$ ipython --no-banner

In [1]: import numpy as np

In [2]: np.set_printoptions(suppress=True, linewidth=200)

In [3]: def rd(a):
   ...:     return np.round(a, 2) + 0
   ...: 

In [4]: feats = np.array([[-2, -1, 0, 1, 2],
   ...:     [3, 4, 5, 6, 7],
   ...:     [8, 9, 10, 11, 12],
   ...:     [13, 14, 15, 16, 17],
   ...:     [18, 19, 20, 21, 22],
   ...:     [23, 24, 25, 26, 27],
   ...:     [28, 29, 30, 31, 32],
   ...:     [33, 34, 35, 36, 37],
   ...:     [38, 39, 40, 41, 42],
   ...:     [43, 44, 45, 46, 47]])

In [5]: left, sv, Vh = np.linalg.svd(feats)

In [6]: rd(sv)
Out[6]: array([188.93,   5.37,   0.  ,   0.  ,   0.  ])

In [7]: np.argmax(sv[:-1] / (sv[1:] + 1e-6)) + 1
Out[7]: np.int64(2)

In [8]: out = left[:, :2] @ np.diag(sv[:2]) @ Vh[:2]

In [9]: rd(np.abs(feats - out).max())
Out[9]: np.float64(0.0)

In [10]: np.linalg.matrix_rank(feats, rtol=0.05)
Out[10]: np.int64(1)

In [11]: np.linalg.matrix_rank(out)
Out[11]: np.int64(2)

In [12]: rd(out)
Out[12]: 
array([[-2., -1.,  0.,  1.,  2.],
       [ 3.,  4.,  5.,  6.,  7.],
       [ 8.,  9., 10., 11., 12.],
       [13., 14., 15., 16., 17.],
       [18., 19., 20., 21., 22.],
       [23., 24., 25., 26., 27.],
       [28., 29., 30., 31., 32.],
       [33., 34., 35., 36., 37.],
       [38., 39., 40., 41., 42.],
       [43., 44., 45., 46., 47.]])

In [13]: arr = 5 * np.eye(10) + np.eye(10, k=1)

In [14]: arr
Out[14]: 
array([[5., 1., 0., 0., 0., 0., 0., 0., 0., 0.],
       [0., 5., 1., 0., 0., 0., 0., 0., 0., 0.],
       [0., 0., 5., 1., 0., 0., 0., 0., 0., 0.],
       [0., 0., 0., 5., 1., 0., 0., 0., 0., 0.],
       [0., 0., 0., 0., 5., 1., 0., 0., 0., 0.],
       [0., 0., 0., 0., 0., 5., 1., 0., 0., 0.],
       [0., 0., 0., 0., 0., 0., 5., 1., 0., 0.],
       [0., 0., 0., 0., 0., 0., 0., 5., 1., 0.],
       [0., 0., 0., 0., 0., 0., 0., 0., 5., 1.],
       [0., 0., 0., 0., 0., 0., 0., 0., 0., 5.]])

In [15]: x = np.array([-3, -3, 0, -3, -1, 3, -1, 0, -2, -1])

In [16]: h = np.maximum(arr @ x, 0)

In [17]: np.maximum(arr @ x, 0) - np.maximum(-arr @ x, 0)
Out[17]: array([-18., -15.,  -3., -16.,  -2.,  14.,  -5.,  -2., -11.,  -5.])

In [18]: np.flatnonzero(h > 1e-9)
Out[18]: array([5])

In [19]: arr * (h > 1e-9)[:, None]
Out[19]: 
array([[0., 0., 0., 0., 0., 0., 0., 0., 0., 0.],
       [0., 0., 0., 0., 0., 0., 0., 0., 0., 0.],
       [0., 0., 0., 0., 0., 0., 0., 0., 0., 0.],
       [0., 0., 0., 0., 0., 0., 0., 0., 0., 0.],
       [0., 0., 0., 0., 0., 0., 0., 0., 0., 0.],
       [0., 0., 0., 0., 0., 5., 1., 0., 0., 0.],
       [0., 0., 0., 0., 0., 0., 0., 0., 0., 0.],
       [0., 0., 0., 0., 0., 0., 0., 0., 0., 0.],
       [0., 0., 0., 0., 0., 0., 0., 0., 0., 0.],
       [0., 0., 0., 0., 0., 0., 0., 0., 0., 0.]])

In [20]: arr.T @ h
Out[20]: array([ 0.,  0.,  0.,  0.,  0., 70., 14.,  0.,  0.,  0.])

In [21]: np.maximum(arr @ (3 * x), 0)
Out[21]: array([ 0.,  0.,  0.,  0.,  0., 42.,  0.,  0.,  0.,  0.])

In [22]: G = arr.T @ arr

In [23]: rd(np.linalg.eigvalsh(G)[::-1])
Out[23]: array([35.58, 34.37, 32.46, 30.01, 27.25, 24.4 , 21.69, 19.34, 17.53, 16.39])

In [24]: np.linalg.matrix_rank(G)
Out[24]: np.int64(10)

In [25]: np.trace(G), (arr ** 2).sum()
Out[25]: (np.float64(259.0), np.float64(259.0))

In [26]: J = np.load("case6.npy")

In [27]: rd(J)
Out[27]: 
array([[ 0.71,  0.  ,  0.  , -0.71,  0.  ,  0.  ,  0.  ,  0.  ],
       [ 0.  ,  1.  ,  0.  ,  0.  ,  0.  ,  0.  ,  0.  ,  0.  ],
       [ 0.  ,  0.  ,  1.  ,  0.  ,  0.  ,  0.  ,  0.  ,  0.  ],
       [ 0.71,  0.  ,  0.  ,  0.71,  0.  ,  0.  ,  0.  ,  0.  ],
       [ 0.  ,  0.  ,  0.  ,  0.  ,  1.  ,  0.  ,  0.  ,  0.  ],
       [ 0.  ,  0.  ,  0.  ,  0.  ,  0.  ,  1.  ,  0.  ,  0.  ],
       [ 0.  ,  0.  ,  0.  ,  0.  ,  0.  ,  0.  ,  1.  ,  0.  ],
       [ 0.  ,  0.  ,  0.  ,  0.  ,  0.  ,  0.  ,  0.  ,  1.  ]])

In [28]: w1 = np.array([[-2, 3, 1, 2],
    ...:     [-2, 1, 3, 0],
    ...:     [0, -3, 0, -1],
    ...:     [3, 2, 1, 0],
    ...:     [3, -3, 3, -1],
    ...:     [1, -3, 1, 3],
    ...:     [2, -2, -1, -1],
    ...:     [-3, -1, -2, -1]])

In [29]: coef = np.array([2, 1, 0, 0])

In [30]: act = np.maximum(J @ w1 + coef, 0)

In [31]: np.linalg.matrix_rank(act)
Out[31]: np.int64(4)

In [32]: (act > 0).astype(int)
Out[32]: 
array([[0, 1, 1, 1],
       [0, 1, 1, 0],
       [1, 0, 0, 0],
       [1, 1, 1, 1],
       [1, 0, 1, 0],
       [1, 0, 1, 1],
       [1, 0, 0, 0],
       [0, 0, 0, 0]])

In [33]: rd(act)
Out[33]: 
array([[0.  , 1.71, 0.  , 1.41],
       [0.  , 2.  , 3.  , 0.  ],
       [2.  , 0.  , 0.  , 0.  ],
       [2.71, 4.54, 1.41, 1.41],
       [5.  , 0.  , 3.  , 0.  ],
       [3.  , 0.  , 1.  , 3.  ],
       [4.  , 0.  , 0.  , 0.  ],
       [0.  , 0.  , 0.  , 0.  ]])

In [34]: rd((act > 0).mean(axis=0))
Out[34]: array([0.62, 0.38, 0.62, 0.38])

In [35]: cent = np.array([[-1, 1], [2, -1], [-2, 1], [0, 0]])

In [36]: w1 @ cent
Out[36]: 
array([[  6,  -4],
       [ -2,   0],
       [ -6,   3],
       [ -1,   2],
       [-15,   9],
       [ -9,   5],
       [ -4,   3],
       [  5,  -4]])

In [37]: rd(act @ cent)
Out[37]: 
array([[  3.41,  -1.71],
       [ -2.  ,   1.  ],
       [ -2.  ,   2.  ],
       [  3.54,  -0.41],
       [-11.  ,   8.  ],
       [ -5.  ,   4.  ],
       [ -4.  ,   4.  ],
       [  0.  ,   0.  ]])

In [38]: rng = np.random.default_rng(178)

In [39]: labels = rng.permutation(8)

In [40]: labels
Out[40]: array([5, 4, 2, 6, 0, 1, 3, 7])

In [41]: out = J[labels][:, labels]

In [42]: rd(np.trace(out))
Out[42]: np.float64(7.41)

In [43]: rd(np.sort(np.abs(np.linalg.eigvals(out))))
Out[43]: array([1., 1., 1., 1., 1., 1., 1., 1.])

In [44]: rd(J @ J)
Out[44]: 
array([[ 0.,  0.,  0., -1.,  0.,  0.,  0.,  0.],
       [ 0.,  1.,  0.,  0.,  0.,  0.,  0.,  0.],
       [ 0.,  0.,  1.,  0.,  0.,  0.,  0.,  0.],
       [ 1.,  0.,  0.,  0.,  0.,  0.,  0.,  0.],
       [ 0.,  0.,  0.,  0.,  1.,  0.,  0.,  0.],
       [ 0.,  0.,  0.,  0.,  0.,  1.,  0.,  0.],
       [ 0.,  0.,  0.,  0.,  0.,  0.,  1.,  0.],
       [ 0.,  0.,  0.,  0.,  0.,  0.,  0.,  1.]])

In [45]: np.flatnonzero(np.linalg.matrix_power((J != 0) + (J.T != 0) + np.eye(8), 8)[6])
Out[45]: array([6])

In [46]: rd(np.sort(np.linalg.eigvals(J).real))
Out[46]: array([0.71, 0.71, 1.  , 1.  , 1.  , 1.  , 1.  , 1.  ])

In [47]: (J != 0).astype(int)
Out[47]: 
array([[1, 0, 0, 1, 0, 0, 0, 0],
       [0, 1, 0, 0, 0, 0, 0, 0],
       [0, 0, 1, 0, 0, 0, 0, 0],
       [1, 0, 0, 1, 0, 0, 0, 0],
       [0, 0, 0, 0, 1, 0, 0, 0],
       [0, 0, 0, 0, 0, 1, 0, 0],
       [0, 0, 0, 0, 0, 0, 1, 0],
       [0, 0, 0, 0, 0, 0, 0, 1]])
